$ python3 -q
>>> import numpy as np
>>> np.set_printoptions(suppress=True, linewidth=160)
>>> E = np.loadtxt("run16.csv", delimiter=",")
>>> E
array([[ 0.7 ,  0.5 , -1.43],
       [ 1.  ,  0.1 , -1.99],
       [-0.6 ,  1.6 ,  1.25],
       [-0.3 ,  0.1 ,  0.73],
       [ 0.2 , -0.4 , -0.48],
       [-0.4 ,  0.2 ,  0.93],
       [-1.1 , -0.5 ,  2.01],
       [ 1.3 ,  0.2 , -2.54],
       [-0.4 ,  0.4 ,  0.98],
       [ 0.1 ,  0.  , -0.12],
       [-1.1 ,  3.  ,  2.07],
       [-0.1 ,  0.  ,  0.27],
       [-1.  ,  0.4 ,  2.07],
       [-0.3 ,  0.  ,  0.6 ],
       [ 0.1 , -0.5 , -0.19],
       [-1.9 ,  1.3 ,  3.86],
       [-0.7 ,  1.3 ,  1.32],
       [-0.2 ,  0.5 ,  0.47],
       [ 0.8 ,  0.  , -1.73],
       [ 0.5 , -0.2 , -0.88],
       [-1.4 ,  0.7 ,  2.73],
       [-1.2 ,  2.8 ,  2.52],
       [-0.5 , -0.2 ,  1.04],
       [ 1.1 , -0.9 , -2.08],
       [ 0.4 ,  0.2 , -0.91],
       [ 0.4 ,  1.8 , -1.11],
       [ 0.4 ,  0.6 , -0.89],
       [-1.  ,  0.2 ,  2.04]])
>>> cov = E.T @ E
>>> np.round(np.linalg.eigvalsh(cov)[::-1], 2)
array([104.31,  20.5 ,   0.06])
>>> np.allclose(cov, cov.T)
True
>>> round(float(np.trace(cov)), 2), round(float((E ** 2).sum()), 2)
(124.88, 124.88)
>>> np.linalg.matrix_rank(cov)
np.int64(3)
>>> hat = E @ np.linalg.solve(E.T @ E, E.T)
>>> np.round(np.linalg.eigvalsh(hat), 2) + 0
array([0., 0., 0., 0., 0., 0., 0., 0., 0., 0., 0., 0., 0., 0., 0., 0., 0., 0., 0., 0., 0., 0., 0., 0., 0., 1., 1., 1.])
>>> np.round(hat @ E[:, 1], 2) + 0
array([ 0.5,  0.1,  1.6,  0.1, -0.4,  0.2, -0.5,  0.2,  0.4,  0. ,  3. ,  0. ,  0.4,  0. , -0.5,  1.3,  1.3,  0.5,  0. , -0.2,  0.7,  2.8, -0.2, -0.9,  0.2,
        1.8,  0.6,  0.2])
>>> round(np.trace(hat), 2)
np.float64(3.0)
>>> Xs = E - E.mean(axis=0)
>>> Uu, sv, VT = np.linalg.svd(Xs, full_matrices=False)
>>> np.round((sv ** 2).sum() ** 2 / (sv ** 4).sum(), 2)
np.float64(1.35)
>>> np.abs(Uu[:, 0]).argmax()
np.int64(15)
>>> np.linalg.matrix_rank(Xs)
np.int64(3)
>>> np.round(sv ** 2 / (sv ** 2).sum(), 2) + 0
array([0.85, 0.15, 0.  ])
>>> np.abs(VT[0]).argmax()
np.int64(2)
>>> np.searchsorted(np.cumsum(sv ** 2) / (sv ** 2).sum(), 0.9) + 1
np.int64(2)
>>> F = np.loadtxt("dump.csv", delimiter=",")
>>> F
array([[-0.18, -0.37,  0.73,  0.84, -0.5 ],
       [-0.24, -0.24,  0.49,  0.58, -0.35],
       [ 0.29, -0.32,  0.72,  0.87, -0.37],
       [ 0.96,  0.24, -0.12,  0.48,  0.56],
       [ 0.92, -0.46,  0.93,  0.99, -0.38],
       [ 0.95, -0.25,  0.8 ,  0.98, -0.04],
       [ 0.91,  0.45, -0.69, -0.54,  0.72],
       [ 1.  ,  0.41, -0.18,  0.77,  0.82],
       [-1.  , -0.11, -0.49, -0.96, -0.6 ],
       [ 1.  ,  0.52, -0.15,  0.93,  0.93],
       [ 0.91,  0.25, -0.26,  0.17,  0.54],
       [ 1.  ,  0.54, -0.45,  0.68,  0.91],
       [-0.98, -0.29,  0.15, -0.57, -0.66],
       [ 0.92, -0.26,  0.79,  0.97, -0.09],
       [ 0.64, -0.46,  0.89,  0.98, -0.49],
       [-1.  , -0.35, -0.03, -0.88, -0.8 ],
       [ 0.18, -0.42,  0.82,  0.93, -0.52],
       [-0.56, -0.22,  0.37,  0.3 , -0.38],
       [-0.96, -0.41,  0.54,  0.15, -0.71],
       [ 0.24, -0.18,  0.47,  0.66, -0.2 ]])
>>> Xs = E - E.mean(axis=0)
>>> vecs = np.linalg.svd(Xs)[2][:2]
>>> Y = Xs - Xs @ vecs.T @ vecs
>>> np.round(Y.std(axis=0), 2) + 0
array([0.04, 0.  , 0.02])
>>> np.round((Xs @ vecs.T).std(axis=0), 2)
array([1.85, 0.79])
>>> np.round(np.cov(Xs @ vecs.T, rowvar=False), 2) + 0
array([[3.56, 0.  ],
       [0.  , 0.65]])
>>> np.round(np.diag(vecs.T @ vecs), 2)
array([0.19, 1.  , 0.81])
